In [1]: import numpy as np

In [2]: import numpy.linalg as la

In [3]: np.set_printoptions(precision=2, suppress=True, linewidth=160)

In [4]: B = np.array([[0, 2, 0], [2, 2, 2], [0, 2, 1]])

In [5]: B[-1] = B[0]

In [6]: feats = B + 0.1 * np.eye(3)

In [7]: print(feats)
[[0.1 2.  0. ]
 [2.  2.1 2. ]
 [0.  2.  0.1]]

In [8]: # symmetric, so the eigenvalues are real

In [9]: left, sv, Vt = la.svd(feats)

In [10]: print(np.argmax(sv[:-1] / (sv[1:] + 1e-6)) + 1)
2

In [11]: print(sv)
[4.1 1.9 0.1]

In [12]: B = left[:, :2] @ np.diag(sv[:2]) @ Vt[:2]

In [13]: print(la.matrix_rank(feats, rtol=0.05))
2

In [14]: print(round(float(la.norm(feats - B) / la.norm(feats)), 2))
0.02

In [15]: print(np.argsort(-la.norm(feats, axis=0).round(6), kind="stable")[:3])
[1 0 2]

In [16]: print([round(float(x), 2) for x in la.svd(feats, compute_uv=False)[:3]])
[4.1, 1.9, 0.1]

In [17]: print(la.matrix_rank(feats, rtol=0.1))
2

In [18]: print(la.cond(feats) > 100)
False

In [19]: print(round(np.log10(la.cond(feats))))
2

In [20]: X = np.array([[-5, -2, 5, 25],
    ...:     [-4, 0, 0, 0],
    ...:     [4, 1, 3, 15],
    ...:     [-5, 4, 3, 15],
    ...:     [4, 2, 2, 10]])

In [21]: left, sv, Vt = la.svd(X)

In [22]: vecs = Vt[:(sv > 1e-8).sum()]

In [23]: rng = np.random.default_rng(55)

In [24]: x0 = X[2] + -3 * X[3] + rng.integers(2) * np.eye(4)[2]

In [25]: print(x0)
[ 19. -11.  -5. -30.]

In [26]: print(np.diag(vecs.T @ vecs))
[1.   1.   0.04 0.96]

In [27]: print(round(float(la.norm(x0 - vecs.T @ vecs @ x0)), 2))
0.98
